% python3 -q
>>> import numpy as np
>>> import numpy.linalg as la
>>> np.set_printoptions(precision=3, suppress=True, linewidth=160)
>>> X = np.loadtxt("case5.csv", delimiter=",")
>>> X
array([[-5.,  6.,  0.,  0.,  0.,  0.],
       [-5.,  3.,  0.,  0.,  0.,  0.],
       [-1., -1.,  0.,  0.,  0.,  0.],
       [ 0.,  0., -5.,  6.,  0.,  0.],
       [ 0.,  0., -5.,  3.,  0.,  0.],
       [ 0.,  0., -1., -1.,  0.,  0.],
       [ 0.,  0.,  0.,  0., -5.,  6.],
       [ 0.,  0.,  0.,  0., -5.,  3.],
       [ 0.,  0.,  0.,  0., -1., -1.]])
>>> Q, R = la.qr(X)
>>> np.trace(Q @ Q.T)
np.float64(6.0)
>>> np.round(abs(R[0, 0]), 3), round(float(la.norm(X[:, 0])), 3)
(np.float64(7.141), 7.141)
>>> np.allclose(R.T @ R, X.T @ X)
True
>>> Q.round(3) + 0
array([[-0.7  ,  0.595,  0.   ,  0.   ,  0.   ,  0.   ],
       [-0.7  , -0.463,  0.   ,  0.   ,  0.   ,  0.   ],
       [-0.14 , -0.657,  0.   ,  0.   ,  0.   ,  0.   ],
       [ 0.   ,  0.   ,  0.7  , -0.595,  0.   ,  0.   ],
       [ 0.   ,  0.   ,  0.7  ,  0.463,  0.   ,  0.   ],
       [ 0.   ,  0.   ,  0.14 ,  0.657,  0.   ,  0.   ],
       [ 0.   ,  0.   ,  0.   ,  0.   ,  0.7  , -0.595],
       [ 0.   ,  0.   ,  0.   ,  0.   ,  0.7  ,  0.463],
       [ 0.   ,  0.   ,  0.   ,  0.   ,  0.14 ,  0.657]])
>>> proj = X @ la.solve(X.T @ X, X.T)
>>> np.trace(proj)
np.float64(6.0)
>>> proj @ X[:, 5]
array([ 0.,  0.,  0.,  0.,  0.,  0.,  6.,  3., -1.])
>>> la.matrix_rank(np.eye(9) - proj)
np.int64(3)
>>> np.allclose(proj @ proj, proj)
True
>>> np.round(la.eigvalsh(proj), 3) + 0
array([0., 0., 0., 1., 1., 1., 1., 1., 1.])
>>> B = np.c_[X[:, :5] @ np.array([[5, -2, 0, -2, 4],
...     [-3, 4, 0, 1, 4],
...     [4, 2, 2, 2, 3],
...     [2, -3, 2, -5, -1],
...     [-5, 2, 2, 2, -2]]), np.array([0, -2, -2, -1, 0, -1, 0, 0, -2])]
>>> B
array([[-43.,  34.,   0.,  16.,   4.,   0.],
       [-34.,  22.,   0.,  13.,  -8.,  -2.],
       [ -2.,  -2.,   0.,   1.,  -8.,  -2.],
       [ -8., -28.,   2., -40., -21.,  -1.],
       [-14., -19.,  -4., -25., -18.,   0.],
       [ -6.,   1.,  -4.,   3.,  -2.,  -1.],
       [ 25., -10., -10., -10.,  10.,   0.],
       [ 25., -10., -10., -10.,  10.,   0.],
       [  5.,  -2.,  -2.,  -2.,   2.,  -2.]])
>>> np.round(la.norm(B - X @ la.lstsq(X, B)[0], axis=0), 3) + 0
array([0.   , 0.   , 0.   , 0.   , 0.   , 1.908])
>>> W0 = np.loadtxt("sample18.csv", delimiter=",")
>>> W0
array([[ 0.831,  0.044, -0.201, -0.277,  0.024,  0.299, -0.108, -0.243,  0.538,  0.015, -0.016,  0.079],
       [ 0.044,  1.117,  0.621, -0.263, -0.52 ,  0.224,  0.082,  0.138, -0.225,  0.174, -0.067, -0.133],
       [-0.201,  0.621,  1.092,  0.019,  0.23 ,  0.258,  0.073, -0.313, -0.23 , -0.226, -0.222, -0.123],
       [-0.277, -0.263,  0.019,  0.896,  0.426,  0.003,  0.133,  0.439, -0.139, -0.153, -0.028, -0.576],
       [ 0.024, -0.52 ,  0.23 ,  0.426,  0.874,  0.308, -0.357, -0.223,  0.101, -0.076, -0.18 , -0.183],
       [ 0.299,  0.224,  0.258,  0.003,  0.308,  0.637, -0.604,  0.008,  0.032, -0.015, -0.331, -0.064],
       [-0.108,  0.082,  0.073,  0.133, -0.357, -0.604,  1.024, -0.071,  0.091, -0.438,  0.278, -0.09 ],
       [-0.243,  0.138, -0.313,  0.439, -0.223,  0.008, -0.071,  0.721, -0.276,  0.171,  0.014, -0.358],
       [ 0.538, -0.225, -0.23 , -0.139,  0.101,  0.032,  0.091, -0.276,  0.448, -0.066,  0.07 ,  0.087],
       [ 0.015,  0.174, -0.226, -0.153, -0.076, -0.015, -0.438,  0.171, -0.066,  1.523,  0.377, -0.234],
       [-0.016, -0.067, -0.222, -0.028, -0.18 , -0.331,  0.278,  0.014,  0.07 ,  0.377,  0.296, -0.062],
       [ 0.079, -0.133, -0.123, -0.576, -0.183, -0.064, -0.09 , -0.358,  0.087, -0.234, -0.062,  0.541]])
>>> U, s, Vh = la.svd(W0)
>>> s.round(3) + 0
array([2., 2., 2., 2., 1., 1., 0., 0., 0., 0., 0., 0.])
>>> B = U[:, :6] @ np.diag(s[:6]) @ Vh[:6]
>>> np.round(np.abs(W0 - B).max(), 3)
np.float64(0.0)
>>> la.matrix_rank(W0, rtol=0.05)
np.int64(6)
>>> np.round(la.norm(W0 - B, 2), 3), round(s[6], 3)
(np.float64(0.0), np.float64(0.0))
